% python3 -q
>>> import numpy as np
>>> import numpy.linalg as la
>>> np.set_printoptions(precision=2, suppress=True, linewidth=120, floatmode="fixed")
>>> def tidy(a):
...     return np.round(a, 2) + 0
... 
>>> rng = np.random.default_rng(3775)
>>> idx = rng.integers(0, 2, 6)
>>> data = np.array([[-5, 4, -4, 2, 4, -5],
...     [1, 5, 5, 2, -1, 3],
...     [5, -5, 3, 3, 5, 0],
...     [-1, -5, 4, 2, 4, 3],
...     [1, 1, 5, 2, -5, 3],
...     [3, 2, -5, -5, 4, -5]]) * (idx[:, None] == idx)
>>> print(data)
[[-5  0 -4  2  4  0]
 [ 0  5  0  0  0  3]
 [ 5  0  3  3  5  0]
 [-1  0  4  2  4  0]
 [ 1  0  5  2 -5  0]
 [ 0  2  0  0  0 -5]]
>>> t = np.radians(135)
>>> R = np.eye(6)
>>> R[1, 1] = R[5, 5] = np.cos(t)
>>> R[1, 5], R[5, 1] = -np.sin(t), np.sin(t)
>>> print(tidy(R))
[[ 1.00  0.00  0.00  0.00  0.00  0.00]
 [ 0.00 -0.71  0.00  0.00  0.00 -0.71]
 [ 0.00  0.00  1.00  0.00  0.00  0.00]
 [ 0.00  0.00  0.00  1.00  0.00  0.00]
 [ 0.00  0.00  0.00  0.00  1.00  0.00]
 [ 0.00  0.71  0.00  0.00  0.00 -0.71]]
>>> other = data @ R.T
>>> print(np.allclose(la.norm(data, axis=1), la.norm(other, axis=1)))
True
>>> print(np.allclose(data @ data.T, other @ other.T))
True
>>> print(tidy(other))
[[-5.00  0.00 -4.00  2.00  4.00  0.00]
 [ 0.00 -5.66  0.00  0.00  0.00  1.41]
 [ 5.00  0.00  3.00  3.00  5.00  0.00]
 [-1.00  0.00  4.00  2.00  4.00  0.00]
 [ 1.00  0.00  5.00  2.00 -5.00  0.00]
 [ 0.00  2.12  0.00  0.00  0.00  4.95]]
>>> print(tidy(la.svd(data, compute_uv=False)), tidy(la.svd(other, compute_uv=False)))
[10.09  9.33  6.09  5.16  5.09  2.32] [10.09  9.33  6.09  5.16  5.09  2.32]
>>> other = data + rng.integers(-2, 3, (6, 5)) @ rng.integers(-2, 3, (5, 6))
>>> print(other)
[[-2 -8 -2  4 15 -6]
 [ 3  5 -3 -1  9 -9]
 [ 1 -4  1  6  1  1]
 [-2  0  4  4 -1  6]
 [ 3 -2  3  3  1  0]
 [ 0  2  2 -1  0 -4]]
>>> print(la.matrix_rank(other - data, tol=1e-8))
5
>>> Uu, s, vt = la.svd(data, full_matrices=False)
>>> print(tidy(vt @ vt.T))
[[1.00 0.00 0.00 0.00 0.00 0.00]
 [0.00 1.00 0.00 0.00 0.00 0.00]
 [0.00 0.00 1.00 0.00 0.00 0.00]
 [0.00 0.00 0.00 1.00 0.00 0.00]
 [0.00 0.00 0.00 0.00 1.00 0.00]
 [0.00 0.00 0.00 0.00 0.00 1.00]]
>>> print(Uu.shape, s.shape, vt.shape)
(6, 6) (6,) (6, 6)
>>> print(tidy(np.sqrt((s ** 2).sum())), tidy(la.norm(data)))
16.85 16.85
>>> print(tidy(s))
[10.09  9.33  6.09  5.16  5.09  2.32]
>>> print(tidy(Uu.T @ data @ vt.T))
[[10.09  0.00  0.00  0.00  0.00  0.00]
 [ 0.00  9.33  0.00  0.00  0.00  0.00]
 [ 0.00  0.00  6.09  0.00  0.00  0.00]
 [ 0.00  0.00  0.00  5.16  0.00  0.00]
 [ 0.00  0.00  0.00  0.00  5.09  0.00]
 [ 0.00  0.00  0.00  0.00  0.00  2.32]]
>>> print(tidy(np.cumsum(s ** 2) / np.sum(s ** 2)))
[0.36 0.67 0.80 0.89 0.98 1.00]
>>> other = np.array([[7, 8, -3],
...     [-2, 3, 0],
...     [-1, -6, 2],
...     [8, -6, 1],
...     [7, 3, -7],
...     [-8, 3, 0]])
>>> print(la.matrix_rank(data @ other))
3
>>> print(np.einsum("ij,ij->i", data, data))
[61 34 68 37 55 29]
>>> print(la.matrix_rank(np.vstack([data, other.T])))
6
>>> print(np.einsum("ij->j", data))
[ 0  7  8  9  8 -2]
>>> print(np.einsum("ik,kj->ji", data, other))
[[ 13 -34  91  33 -17  36]
 [-16  24  19 -32 -49  -9]
 [-19   0 -41 -15  44   0]]
>>> M = np.load("block18.npy")
>>> print(M)
[[-13  -2   0  -5   4   1   8   6   5]
 [  2  32  -5   2  -3  -4   3   7   1]
 [  2   2  13  -2  -2  -2   2  -6   2]
 [ -8  -3   1  -2  -1   7   4  -3  -3]
 [ -3  -8   7  -1 -12  -6  -8  -7  -9]
 [ -2  -7   3   6   6   6  -5  -7   0]
 [  8   6   2  -7  -4   2  35  -2   0]
 [ -8   2   5   7   9   9  -2   0   0]
 [ -3  -7   7   7  -4   2  -1  -6 -11]]
>>> print(M @ M)
[[ 192  -37  117   94  -81   22   96 -158 -143]
 [  -6 1081 -208   74  -21  -37  244  297   42]
 [  88  108  125  -80  -80  -92  146  -34   40]
 [ 170  -74   12    9    0   11   43 -101    7]
 [ 112  -94  -86  -93  112  -53 -169   83  201]
 [ -44 -366   95   -6  -78  -11 -246 -171  -83]
 [ 272  425   27 -261  -81   19 1309   43  107]
 [   1  -78  148   79 -101   19 -207 -207 -130]
 [  64 -148    2 -123   42   18    7  -48  128]]
>>> print(np.allclose(M @ M.T, M.T @ M))
False
>>> print(np.trace(M))
48
>>> print(la.matrix_power(M, 3))
[[  -428    139   -300  -4022    421   -134   6392    988   3177]
 [   819  36157  -6026   2924  -1366   -247  11332   8223    140]
 [  1706   5582    571  -1766   -784  -1160   7196   1446   1318]
 [ -1297  -2781    198  -1933   -174   -238   2843    198    696]
 [ -3921  -5905   1368   2351    -48   -170  -6843   -472  -2646]
 [   -17 -11952    552   -734   1385   -607  -8790  -1765   1237]
 [  9468  21599   1037  -7960  -4171    510  48636   2402   2174]
 [   150  -2510   -616  -1310    674  -1247  -5602    103   2325]
 [  -246  -5903   1661    203   -549   -515   -633  -1497  -1241]]
>>> print((M - M.T) / 2)
[[ 0.00 -2.00 -1.00  1.50  3.50  1.50  0.00  7.00  4.00]
 [ 2.00  0.00 -3.50  2.50  2.50  1.50 -1.50  2.50  4.00]
 [ 1.00  3.50  0.00 -1.50 -4.50 -2.50  0.00 -5.50 -2.50]
 [-1.50 -2.50  1.50  0.00  0.00  0.50  5.50 -5.00 -5.00]
 [-3.50 -2.50  4.50  0.00  0.00 -6.00 -2.00 -8.00 -2.50]
 [-1.50 -1.50  2.50 -0.50  6.00  0.00 -3.50 -8.00 -1.00]
 [ 0.00  1.50  0.00 -5.50  2.00  3.50  0.00  0.00  0.50]
 [-7.00 -2.50  5.50  5.00  8.00  8.00  0.00  0.00  3.00]
 [-4.00 -4.00  2.50  5.00  2.50  1.00 -0.50 -3.00  0.00]]
>>> print(tidy(np.abs(la.eigvals(M)).max()))
38.93
>>> print((M + M.T) / 2)
[[-13.00   0.00   1.00  -6.50   0.50  -0.50   8.00  -1.00   1.00]
 [  0.00  32.00  -1.50  -0.50  -5.50  -5.50   4.50   4.50  -3.00]
 [  1.00  -1.50  13.00  -0.50   2.50   0.50   2.00  -0.50   4.50]
 [ -6.50  -0.50  -0.50  -2.00  -1.00   6.50  -1.50   2.00   2.00]
 [  0.50  -5.50   2.50  -1.00 -12.00   0.00  -6.00   1.00  -6.50]
 [ -0.50  -5.50   0.50   6.50   0.00   6.00  -1.50   1.00   1.00]
 [  8.00   4.50   2.00  -1.50  -6.00  -1.50  35.00  -2.00  -0.50]
 [ -1.00   4.50  -0.50   2.00   1.00   1.00  -2.00   0.00  -3.00]
 [  1.00  -3.00   4.50   2.00  -6.50   1.00  -0.50  -3.00 -11.00]]
